$ python3 -q
>>> import numpy as np
>>> from numpy import linalg as LA
>>> np.set_printoptions(precision=2, suppress=True, linewidth=160, sign=" ")
>>> J = np.load("w.npy")
>>> J
array([[ 4,  1,  7,  7],
       [ 7,  4,  1,  7],
       [ 7,  7,  4,  1],
       [ 1,  7,  7,  4]])
>>> x = np.array([3, -1, 3, -1])
>>> h = np.maximum(J @ x, 0)
>>> J.T @ h
array([ 379,  343,  379,  343])
>>> J * (h > 1e-9)[:, None]
array([[ 4,  1,  7,  7],
       [ 7,  4,  1,  7],
       [ 7,  7,  4,  1],
       [ 1,  7,  7,  4]])
>>> print(np.maximum(J @ x, 0) - np.maximum(-J @ x, 0))
[ 25  13  25  13]
>>> np.flatnonzero(h > 1e-9)
array([ 0,  1,  2,  3])
>>> h
array([ 25,  13,  25,  13])
>>> A2 = np.array([[-1, -3, -2], [-3, 0, -3]])
>>> cent = np.kron(A2, J)
>>> LA.matrix_rank(cent)
np.int64(8)
>>> cent.shape
(8, 12)
>>> round(float(LA.norm(cent, 2)), 2), round(float(LA.norm(A2, 2) * LA.norm(J, 2)), 2)
(95.42, 95.42)
>>> cent
array([[ -4,  -1,  -7,  -7, -12,  -3, -21, -21,  -8,  -2, -14, -14],
       [ -7,  -4,  -1,  -7, -21, -12,  -3, -21, -14,  -8,  -2, -14],
       [ -7,  -7,  -4,  -1, -21, -21, -12,  -3, -14, -14,  -8,  -2],
       [ -1,  -7,  -7,  -4,  -3, -21, -21, -12,  -2, -14, -14,  -8],
       [-12,  -3, -21, -21,   0,   0,   0,   0, -12,  -3, -21, -21],
       [-21, -12,  -3, -21,   0,   0,   0,   0, -21, -12,  -3, -21],
       [-21, -21, -12,  -3,   0,   0,   0,   0, -21, -21, -12,  -3],
       [ -3, -21, -21, -12,   0,   0,   0,   0,  -3, -21, -21, -12]])
>>> np.trace(J)
np.int64(16)
>>> np.allclose(J, J.T)
False
>>> LA.matrix_power(J, 4)
array([[ 32317,  31588,  32884,  33532],
       [ 33532,  32317,  31588,  32884],
       [ 32884,  33532,  32317,  31588],
       [ 31588,  32884,  33532,  32317]])
>>> J.inv()
Traceback (most recent call last):
  File "<python-input-21>", line 1, in <module>
    J.inv()
    ^^^^^
AttributeError: 'numpy.ndarray' object has no attribute 'inv'
>>> print(np.allclose(J @ J.T, J.T @ J))
True
>>> r0 = np.array([1, 1, 0, 1])
>>> A2 = J + np.outer(r0, np.eye(4)[2])
>>> A2
array([[ 4.,  1.,  8.,  7.],
       [ 7.,  4.,  2.,  7.],
       [ 7.,  7.,  4.,  1.],
       [ 1.,  7.,  8.,  4.]])
>>> LA.matrix_rank(LA.inv(A2) - LA.inv(J), tol=1e-8)
np.int64(1)
>>> Q, R = LA.qr(J)
>>> np.round(Q.T @ Q, 2) + 0
array([[ 1.,  0.,  0.,  0.],
       [ 0.,  1.,  0.,  0.],
       [ 0.,  0.,  1.,  0.],
       [ 0.,  0.,  0.,  1.]])
>>> np.round(abs(R[0, 0]), 2), round(float(LA.norm(J[:, 0])), 2)
(np.float64(10.72), 10.72)
>>> print(R)
[[-10.72  -8.21  -6.53  -8.21]
 [  0.     6.9    4.99   0.39]
 [  0.     0.     6.89   4.72]
 [  0.     0.     0.     5.03]]
>>> np.allclose(R.T @ R, J.T @ J)
True
>>> Q.shape, R.shape
((4, 4), (4, 4))
>>> E = np.load("arr.npy")
>>> E
array([[ 16,  26, -18,  20],
       [ 26,  57, -25,  45],
       [-18, -25,  59, -10],
       [ 20,  45, -10,  50]])
>>> evals, V = LA.eigh(E)
>>> x = np.array([1, 2, -2, -7])
>>> np.abs(E).sum(axis=1).max(), round(np.abs(evals).max(), 2)
(np.int64(153), np.float64(123.94))
>>> V * np.abs(evals) @ V.T
array([[ 16.,  26., -18.,  20.],
       [ 26.,  57., -25.,  45.],
       [-18., -25.,  59., -10.],
       [ 20.,  45., -10.,  50.]])
>>> V * np.maximum(evals, 0) @ V.T
array([[ 16.,  26., -18.,  20.],
       [ 26.,  57., -25.,  45.],
       [-18., -25.,  59., -10.],
       [ 20.,  45., -10.,  50.]])
>>> LA.eigvalsh(E[1:, 1:])
array([   6.34,   48.66,  111.01])
>>> (np.sign(V[:, -1].round(6)) == np.sign(V[0, -1].round(6))).astype(int)
array([ 1,  1,  0,  1])
>>> print(V * np.sqrt(evals) @ V.T)
[[ 2.73  2.12 -1.42  1.43]
 [ 2.12  6.2  -1.57  3.41]
 [-1.42 -1.57  7.38 -0.19]
 [ 1.43  3.41 -0.19  6.03]]
>>> A2 = np.array([[-1, -1], [0, 3], [0, -1], [-3, -1]])
>>> print(LA.matrix_rank(np.vstack([J, A2.T])))
4
>>> np.einsum("ik,kj->ij", J, A2)
array([[-25, -15],
       [-28,  -3],
       [-10,   9],
       [-13,   9]])
>>> A2.T @ J.T
array([[-25, -28, -10, -13],
       [-15,  -3,   9,   9]])
>>> print(J @ A2)
[[-25 -15]
 [-28  -3]
 [-10   9]
 [-13   9]]
>>> print(np.einsum("ik,kj->ji", J, A2))
[[-25 -28 -10 -13]
 [-15  -3   9   9]]
>>> np.einsum("ij,ij->i", J, J)
array([ 115,  115,  115,  115])
